$ python -q
>>> import numpy as np
>>> np.set_printoptions(precision=3, suppress=True, linewidth=120)
>>> m1 = np.array([[0, -1, 0, 0, 0, 0],
...     [0, 0, 0, 0, 0, 0],
...     [1, -2, 0, 0, 0, 0],
...     [0, 0, 0, -1, 0, 0],
...     [0, 0, 0, 0, 0, 0],
...     [0, 0, 1, -2, 0, 0],
...     [0, 0, 0, 0, 0, -1],
...     [0, 0, 0, 0, 0, 0],
...     [0, 0, 0, 0, 1, -2]])
>>> m1
array([[ 0, -1,  0,  0,  0,  0],
       [ 0,  0,  0,  0,  0,  0],
       [ 1, -2,  0,  0,  0,  0],
       [ 0,  0,  0, -1,  0,  0],
       [ 0,  0,  0,  0,  0,  0],
       [ 0,  0,  1, -2,  0,  0],
       [ 0,  0,  0,  0,  0, -1],
       [ 0,  0,  0,  0,  0,  0],
       [ 0,  0,  0,  0,  1, -2]])
>>> rng = np.random.default_rng(5147)
>>> idx = rng.permutation(6)
>>> B = m1[:, idx] * rng.choice([-1, 1], 6)
>>> B
array([[ 1,  0,  0,  0,  0,  0],
       [ 0,  0,  0,  0,  0,  0],
       [ 2,  0, -1,  0,  0,  0],
       [ 0,  0,  0,  0,  1,  0],
       [ 0,  0,  0,  0,  0,  0],
       [ 0,  0,  0,  1,  2,  0],
       [ 0, -1,  0,  0,  0,  0],
       [ 0,  0,  0,  0,  0,  0],
       [ 0, -2,  0,  0,  0, -1]])
>>> U, _, VT = np.linalg.svd(m1.T @ B)
>>> np.round(np.linalg.lstsq(m1, B)[0], 3) + 0
array([[ 0.,  0., -1.,  0.,  0.,  0.],
       [-1.,  0.,  0.,  0.,  0.,  0.],
       [ 0.,  0.,  0.,  1.,  0.,  0.],
       [ 0.,  0.,  0.,  0., -1.,  0.],
       [ 0.,  0.,  0.,  0.,  0., -1.],
       [ 0.,  1.,  0.,  0.,  0.,  0.]])
>>> B = np.c_[m1[:, :2] @ np.array([[4, 7], [8, 2]]), np.array([-5, 4, 2, -5, -1, 0, -3, 0, 4])]
>>> B
array([[ -8,  -2,  -5],
       [  0,   0,   4],
       [-12,   3,   2],
       [  0,   0,  -5],
       [  0,   0,  -1],
       [  0,   0,   0],
       [  0,   0,  -3],
       [  0,   0,   0],
       [  0,   0,   4]])
>>> np.linalg.norm(np.linalg.qr(m1)[0].T @ B, axis=0) ** 2 / ((B ** 2).sum(axis=0) + 1e-12)
array([1.   , 1.   , 0.823])
>>> np.linalg.lstsq(m1, B[:, 0])[0]
array([4., 8., 0., 0., 0., 0.])
>>> data = np.maximum(np.array([[0],
...     [-3],
...     [-2],
...     [8],
...     [-2],
...     [2],
...     [9],
...     [-9],
...     [-7],
...     [-3],
...     [8],
...     [6],
...     [1],
...     [7],
...     [-5],
...     [7],
...     [-5],
...     [-6],
...     [7],
...     [3],
...     [0],
...     [0],
...     [0],
...     [9],
...     [-4],
...     [-3],
...     [-8],
...     [9],
...     [6],
...     [8],
...     [9],
...     [9],
...     [-9],
...     [-1],
...     [3]]) @ np.array([[-4, -2, -5, -2, 3, 0, -3]]) + np.array([2, -2, 0, -2, 2, 4, -5]), 0)
>>> data
array([[ 2,  0,  0,  0,  2,  4,  0],
       [14,  4, 15,  4,  0,  4,  4],
       [10,  2, 10,  2,  0,  4,  1],
       [ 0,  0,  0,  0, 26,  4,  0],
       [10,  2, 10,  2,  0,  4,  1],
       [ 0,  0,  0,  0,  8,  4,  0],
       [ 0,  0,  0,  0, 29,  4,  0],
       [38, 16, 45, 16,  0,  4, 22],
       [30, 12, 35, 12,  0,  4, 16],
       [14,  4, 15,  4,  0,  4,  4],
       [ 0,  0,  0,  0, 26,  4,  0],
       [ 0,  0,  0,  0, 20,  4,  0],
       [ 0,  0,  0,  0,  5,  4,  0],
       [ 0,  0,  0,  0, 23,  4,  0],
       [22,  8, 25,  8,  0,  4, 10],
       [ 0,  0,  0,  0, 23,  4,  0],
       [22,  8, 25,  8,  0,  4, 10],
       [26, 10, 30, 10,  0,  4, 13],
       [ 0,  0,  0,  0, 23,  4,  0],
       [ 0,  0,  0,  0, 11,  4,  0],
       [ 2,  0,  0,  0,  2,  4,  0],
       [ 2,  0,  0,  0,  2,  4,  0],
       [ 2,  0,  0,  0,  2,  4,  0],
       [ 0,  0,  0,  0, 29,  4,  0],
       [18,  6, 20,  6,  0,  4,  7],
       [14,  4, 15,  4,  0,  4,  4],
       [34, 14, 40, 14,  0,  4, 19],
       [ 0,  0,  0,  0, 29,  4,  0],
       [ 0,  0,  0,  0, 20,  4,  0],
       [ 0,  0,  0,  0, 26,  4,  0],
       [ 0,  0,  0,  0, 29,  4,  0],
       [ 0,  0,  0,  0, 29,  4,  0],
       [38, 16, 45, 16,  0,  4, 22],
       [ 6,  0,  5,  0,  0,  4,  0],
       [ 0,  0,  0,  0, 11,  4,  0]])
>>> [round(float(x), 3) for x in np.linalg.svd(data, compute_uv=False)[:3]]
[150.145, 96.01, 14.197]
>>> round(float(np.linalg.norm(data, 2) / np.linalg.norm(data)), 3)
0.839
